>>> import numpy as np
>>> np.set_printoptions(suppress=True, linewidth=120)
>>> rnd = lambda a: np.round(a, 1) + 0
>>> mat = np.diag(np.array([3, -4, -5, 0, 4, 1, -2])) + -3 * np.eye(7, k=1) + -3 * np.eye(7, k=-1)
>>> mat
array([[ 3., -3.,  0.,  0.,  0.,  0.,  0.],
       [-3., -4., -3.,  0.,  0.,  0.,  0.],
       [ 0., -3., -5., -3.,  0.,  0.,  0.],
       [ 0.,  0., -3.,  0., -3.,  0.,  0.],
       [ 0.,  0.,  0., -3.,  4., -3.,  0.],
       [ 0.,  0.,  0.,  0., -3.,  1., -3.],
       [ 0.,  0.,  0.,  0.,  0., -3., -2.]])
>>> # symmetric
>>> vec = np.array([2, 4, -2, 0, 2, 2, -4])
>>> rhs = mat @ vec
>>> beta, lr = np.zeros(7), 1 / np.linalg.norm(mat, 2) ** 2
>>> for i in range(12):
...     beta -= lr * mat.T @ (mat @ beta - rhs)
...     if i % 2 == 0: print(i, round(np.linalg.norm(mat @ beta - rhs), 1))
... 
0 12.3
2 8.3
4 6.0
6 4.7
8 3.8
10 3.2
>>> rnd(np.linalg.cond(mat))
np.float64(27.6)
>>> evals, vecs = np.linalg.eigh(mat)
>>> vec = np.array([-2, -2, 0, -2, 0, -1, 1])
>>> rnd(vec @ mat @ vec / (vec @ vec)), rnd(evals[0]), rnd(evals[-1])
(np.float64(-1.6), np.float64(-8.5), np.float64(7.2))
>>> (np.sign(vecs[:, -1].round(6)) == np.sign(vecs[0, -1].round(6))).astype(int)
array([1, 0, 1, 0, 1, 0, 1])
>>> np.abs(mat).sum(axis=1).max(), rnd(np.abs(evals).max())
(np.float64(11.0), np.float64(8.5))
>>> rng = np.random.default_rng(294132)
>>> lab = rng.permutation(7)
>>> lab
array([3, 1, 6, 2, 5, 0, 4])
>>> M2 = mat[lab][:, lab]
>>> rnd(np.sort(np.abs(np.linalg.eigvals(M2))))
array([0.3, 2.3, 3.5, 4.3, 4.4, 7.2, 8.5])
>>> np.diag(M2)
array([ 0., -4., -2., -5.,  1.,  3.,  4.])
>>> M2
array([[ 0.,  0.,  0., -3.,  0.,  0., -3.],
       [ 0., -4.,  0., -3.,  0., -3.,  0.],
       [ 0.,  0., -2.,  0., -3.,  0.,  0.],
       [-3., -3.,  0., -5.,  0.,  0.,  0.],
       [ 0.,  0., -3.,  0.,  1.,  0., -3.],
       [ 0., -3.,  0.,  0.,  0.,  3.,  0.],
       [-3.,  0.,  0.,  0., -3.,  0.,  4.]])
>>> u = np.array([5, -1, -4])
>>> m1 = u[np.abs(np.subtract.outer(np.arange(3), np.arange(3)))]
>>> m1
array([[ 5, -1, -4],
       [-1,  5, -1],
       [-4, -1,  5]])
>>> # symmetric
>>> evals, vecs = np.linalg.eigh(m1)
>>> rnd(np.abs(vecs[:, -1]))
array([0.7, 0. , 0.7])
>>> rnd(np.linalg.svd(m1, compute_uv=False))
array([9. , 5.4, 0.6])
>>> (evals > 1e-8).sum(), (evals < -1e-8).sum()
(np.int64(3), np.int64(0))
>>> np.unique(evals.round(6) + 0, return_counts=True)[1]
array([1, 1, 1])
>>> rnd(vecs.T @ m1 @ vecs)
array([[0.6, 0. , 0. ],
       [0. , 5.4, 0. ],
       [0. , 0. , 9. ]])
>>> rnd(vecs @ np.diag(evals) @ vecs.T)
array([[ 5., -1., -4.],
       [-1.,  5., -1.],
       [-4., -1.,  5.]])
>>> evals.sum(), np.trace(m1)
(np.float64(15.0), np.int64(15))
>>> rnd(np.linalg.eigvalsh(m1 @ m1))
array([ 0.3, 29.7, 81. ])
>>> vec = np.ones(3)
>>> for _ in range(7):
...     vec = m1 @ vec
...     vec /= np.linalg.norm(vec)
...     print(round(vec @ m1 @ vec, 1))
... 
5.0
5.4
5.4
5.4
5.4
5.4
5.4
>>> rnd(np.linalg.eigvalsh(m1)[-1])
np.float64(9.0)
>>> evals, vecs = np.linalg.eigh(m1)
>>> vec = np.array([2, 0, 2])
>>> (np.sign(vecs[:, -1].round(6)) == np.sign(vecs[0, -1].round(6))).astype(int)
array([1, 0, 0])
>>> evals, vecs = np.linalg.eig(m1)
>>> rnd(np.prod(evals))
np.float64(27.0)
>>> rnd(np.sort(np.linalg.eigvals(m1.T)))
array([0.6, 5.4, 9. ])
>>> rnd(evals)
array([0.6, 9. , 5.4])
>>> rnd(np.sort(np.linalg.eigvals(m1 @ m1)))
array([ 0.3, 29.7, 81. ])
>>> W0 = np.load("arr.npy")
>>> W0
array([[-1.2,  0. ,  1.6],
       [ 0. ,  0.5,  1.6],
       [ 0. , -1.3,  1.3],
       [ 0.7,  1.4, -0.5],
       [ 0.4,  0.4,  0.5],
       [ 1.5,  0.5,  0.5],
       [-1.2,  0.3, -0.2],
       [ 0.9,  1.7, -0.2],
       [ 0.8,  0.8,  0.7]])
>>> O, R = np.linalg.qr(W0)
>>> rnd(R)
array([[ 2.7,  1.4, -0.3],
       [ 0. , -2.5,  0.3],
       [ 0. ,  0. , -2.8]])
>>> rnd(O @ R)
array([[-1.2,  0. ,  1.6],
       [ 0. ,  0.5,  1.6],
       [ 0. , -1.3,  1.3],
       [ 0.7,  1.4, -0.5],
       [ 0.4,  0.4,  0.5],
       [ 1.5,  0.5,  0.5],
       [-1.2,  0.3, -0.2],
       [ 0.9,  1.7, -0.2],
       [ 0.8,  0.8,  0.7]])
>>> rnd(np.trace(O @ O.T))
np.float64(3.0)
>>> rnd(O.T @ O)
array([[1., 0., 0.],
       [0., 1., 0.],
       [0., 0., 1.]])
>>> proj = W0 @ np.linalg.solve(W0.T @ W0, W0.T)
>>> rnd(proj)
array([[ 0.6,  0.4,  0.1, -0.1,  0.1, -0.2,  0.2,  0. ,  0.1],
       [ 0.4,  0.4,  0.1,  0. ,  0.1,  0.1,  0. ,  0.1,  0.2],
       [ 0.1,  0.1,  0.4, -0.3,  0. ,  0.1, -0.2, -0.3,  0. ],
       [-0.1,  0. , -0.3,  0.3,  0. ,  0.1,  0.1,  0.3,  0.1],
       [ 0.1,  0.1,  0. ,  0. ,  0.1,  0.1, -0.1,  0.1,  0.1],
       [-0.2,  0.1,  0.1,  0.1,  0.1,  0.4, -0.3,  0.1,  0.2],
       [ 0.2,  0. , -0.2,  0.1, -0.1, -0.3,  0.3,  0. , -0.1],
       [ 0. ,  0.1, -0.3,  0.3,  0.1,  0.1,  0. ,  0.4,  0.2],
       [ 0.1,  0.2,  0. ,  0.1,  0.1,  0.2, -0.1,  0.2,  0.2]])
>>> rnd(np.diag(proj))
array([0.6, 0.4, 0.4, 0.3, 0.1, 0.4, 0.3, 0.4, 0.2])
>>> rnd(np.trace(proj))
np.float64(3.0)
>>> np.allclose(proj @ proj, proj)
True
>>> def softmax(z):
...     e = np.exp(z - z.max(axis=-1, keepdims=True))
...     return e / e.sum(axis=-1, keepdims=True)
... 
>>> rnd(softmax(W0).sum(axis=1))
array([1., 1., 1., 1., 1., 1., 1., 1., 1.])
>>> rnd(softmax(W0[8] + -3))
array([0.3, 0.3, 0.3])
>>> scores = W0 @ W0.T / np.sqrt(3)
>>> softmax(scores).round(6).argmax(axis=1)
array([0, 1, 2, 7, 5, 5, 6, 7, 5])
